$ ipython --no-banner

In [1]: import numpy as np

In [2]: np.set_printoptions(precision=3, suppress=True, linewidth=120)

In [3]: def rnd(a):
   ...:     return np.round(a, 3) + 0
   ...: 

In [4]: m1 = np.load("x.npy")

In [5]: m1
Out[5]: 
array([[ 0.2 ,  0.9 , -0.1 , -0.3 , -0.9 ,  0.8 ,  0.2 , -0.3 ,  0.2 , -0.7 ,  0.8 , -1.  ],
       [-0.16, -0.72,  0.08,  0.24,  0.72, -0.64, -0.16,  0.24, -0.16,  0.56, -0.64,  0.8 ],
       [-0.3 , -1.35,  0.15,  0.45,  1.35, -1.2 , -0.3 ,  0.45, -0.3 ,  1.05, -1.2 ,  1.5 ],
       [ 0.14,  0.63, -0.07, -0.21, -0.63,  0.56,  0.14, -0.21,  0.14, -0.49,  0.56, -0.7 ],
       [ 0.22,  0.99, -0.11, -0.33, -0.99,  0.88,  0.22, -0.33,  0.22, -0.77,  0.88, -1.1 ],
       [-0.34, -1.53,  0.17,  0.51,  1.53, -1.36, -0.34,  0.51, -0.34,  1.19, -1.36,  1.7 ],
       [-0.1 , -0.45,  0.05,  0.15,  0.45, -0.4 , -0.1 ,  0.15, -0.1 ,  0.35, -0.4 ,  0.5 ],
       [ 0.18,  0.81, -0.09, -0.27, -0.81,  0.72,  0.18, -0.27,  0.18, -0.63,  0.72, -0.9 ],
       [ 0.16,  0.72, -0.08, -0.24, -0.72,  0.64,  0.16, -0.24,  0.16, -0.56,  0.64, -0.8 ],
       [-0.02, -0.09,  0.01,  0.03,  0.09, -0.08, -0.02,  0.03, -0.02,  0.07, -0.08,  0.1 ]])

In [6]: rnd(m1 @ np.linalg.pinv(m1) @ m1)
Out[6]: 
array([[ 0.2 ,  0.9 , -0.1 , -0.3 , -0.9 ,  0.8 ,  0.2 , -0.3 ,  0.2 , -0.7 ,  0.8 , -1.  ],
       [-0.16, -0.72,  0.08,  0.24,  0.72, -0.64, -0.16,  0.24, -0.16,  0.56, -0.64,  0.8 ],
       [-0.3 , -1.35,  0.15,  0.45,  1.35, -1.2 , -0.3 ,  0.45, -0.3 ,  1.05, -1.2 ,  1.5 ],
       [ 0.14,  0.63, -0.07, -0.21, -0.63,  0.56,  0.14, -0.21,  0.14, -0.49,  0.56, -0.7 ],
       [ 0.22,  0.99, -0.11, -0.33, -0.99,  0.88,  0.22, -0.33,  0.22, -0.77,  0.88, -1.1 ],
       [-0.34, -1.53,  0.17,  0.51,  1.53, -1.36, -0.34,  0.51, -0.34,  1.19, -1.36,  1.7 ],
       [-0.1 , -0.45,  0.05,  0.15,  0.45, -0.4 , -0.1 ,  0.15, -0.1 ,  0.35, -0.4 ,  0.5 ],
       [ 0.18,  0.81, -0.09, -0.27, -0.81,  0.72,  0.18, -0.27,  0.18, -0.63,  0.72, -0.9 ],
       [ 0.16,  0.72, -0.08, -0.24, -0.72,  0.64,  0.16, -0.24,  0.16, -0.56,  0.64, -0.8 ],
       [-0.02, -0.09,  0.01,  0.03,  0.09, -0.08, -0.02,  0.03, -0.02,  0.07, -0.08,  0.1 ]])

In [7]: np.unique(m1.round(6), axis=0).shape
Out[7]: (10, 12)

In [8]: np.abs(np.diag(np.linalg.qr(m1)[1])) > 1e-9
Out[8]: array([ True, False, False, False, False, False, False, False, False, False])

In [9]: np.allclose(m1[:-1].T @ np.linalg.lstsq(m1[:-1].T, m1[-1])[0], m1[-1])
Out[9]: True

In [10]: rnd(np.trace(np.linalg.pinv(m1) @ m1))
Out[10]: np.float64(1.0)

In [11]: Uu, sig, vt = np.linalg.svd(m1)

In [12]: np.argmax(sig[:-1] / (sig[1:] + 1e-6)) + 1
Out[12]: np.int64(1)

In [13]: rnd(sig)
Out[13]: array([6.92, 0.  , 0.  , 0.  , 0.  , 0.  , 0.  , 0.  , 0.  , 0.  ])

In [14]: M2 = Uu[:, :1] @ np.diag(sig[:1]) @ vt[:1]

In [15]: rnd(M2)
Out[15]: 
array([[ 0.2 ,  0.9 , -0.1 , -0.3 , -0.9 ,  0.8 ,  0.2 , -0.3 ,  0.2 , -0.7 ,  0.8 , -1.  ],
       [-0.16, -0.72,  0.08,  0.24,  0.72, -0.64, -0.16,  0.24, -0.16,  0.56, -0.64,  0.8 ],
       [-0.3 , -1.35,  0.15,  0.45,  1.35, -1.2 , -0.3 ,  0.45, -0.3 ,  1.05, -1.2 ,  1.5 ],
       [ 0.14,  0.63, -0.07, -0.21, -0.63,  0.56,  0.14, -0.21,  0.14, -0.49,  0.56, -0.7 ],
       [ 0.22,  0.99, -0.11, -0.33, -0.99,  0.88,  0.22, -0.33,  0.22, -0.77,  0.88, -1.1 ],
       [-0.34, -1.53,  0.17,  0.51,  1.53, -1.36, -0.34,  0.51, -0.34,  1.19, -1.36,  1.7 ],
       [-0.1 , -0.45,  0.05,  0.15,  0.45, -0.4 , -0.1 ,  0.15, -0.1 ,  0.35, -0.4 ,  0.5 ],
       [ 0.18,  0.81, -0.09, -0.27, -0.81,  0.72,  0.18, -0.27,  0.18, -0.63,  0.72, -0.9 ],
       [ 0.16,  0.72, -0.08, -0.24, -0.72,  0.64,  0.16, -0.24,  0.16, -0.56,  0.64, -0.8 ],
       [-0.02, -0.09,  0.01,  0.03,  0.09, -0.08, -0.02,  0.03, -0.02,  0.07, -0.08,  0.1 ]])

In [16]: rnd(np.abs(m1 - M2).max())
Out[16]: np.float64(0.0)

In [17]: X = np.loadtxt("data.csv", delimiter=",")

In [18]: X
Out[18]: 
array([[ 0.,  4.,  9., -7.,  9.],
       [ 0.,  0., -3., -1., -2.],
       [ 0.,  0.,  0.,  0.,  5.],
       [ 0.,  0.,  0.,  0., -1.],
       [ 0.,  0.,  0.,  0.,  0.]])

In [19]: rng = np.random.default_rng(19357)

In [20]: z = rng.permutation(5)

In [21]: z
Out[21]: array([0, 3, 1, 2, 4])

In [22]: M2 = X[z][:, z]

In [23]: rnd(np.linalg.det(M2)), rnd(np.linalg.det(X[z]))
Out[23]: (np.float64(0.0), np.float64(0.0))

In [24]: M2
Out[24]: 
array([[ 0., -7.,  4.,  9.,  9.],
       [ 0.,  0.,  0.,  0., -1.],
       [ 0., -1.,  0., -3., -2.],
       [ 0.,  0.,  0.,  0.,  5.],
       [ 0.,  0.,  0.,  0.,  0.]])

In [25]: np.allclose(M2, X)
Out[25]: False

In [26]: np.trace(M2)
Out[26]: np.float64(0.0)

In [27]: Uu, sig, vt = np.linalg.svd(M2)

In [28]: V = vt[:(sig > 1e-8).sum()]

In [29]: x0 = M2[4] + 3 * M2[0] + rng.integers(2) * np.eye(5)[3]

In [30]: x0
Out[30]: array([  0., -21.,  12.,  28.,  27.])

In [31]: rnd(np.linalg.norm(x0 - V.T @ V @ x0))
Out[31]: np.float64(0.123)

In [32]: rnd(np.diag(V.T @ V))
Out[32]: array([0.   , 0.864, 0.151, 0.985, 1.   ])
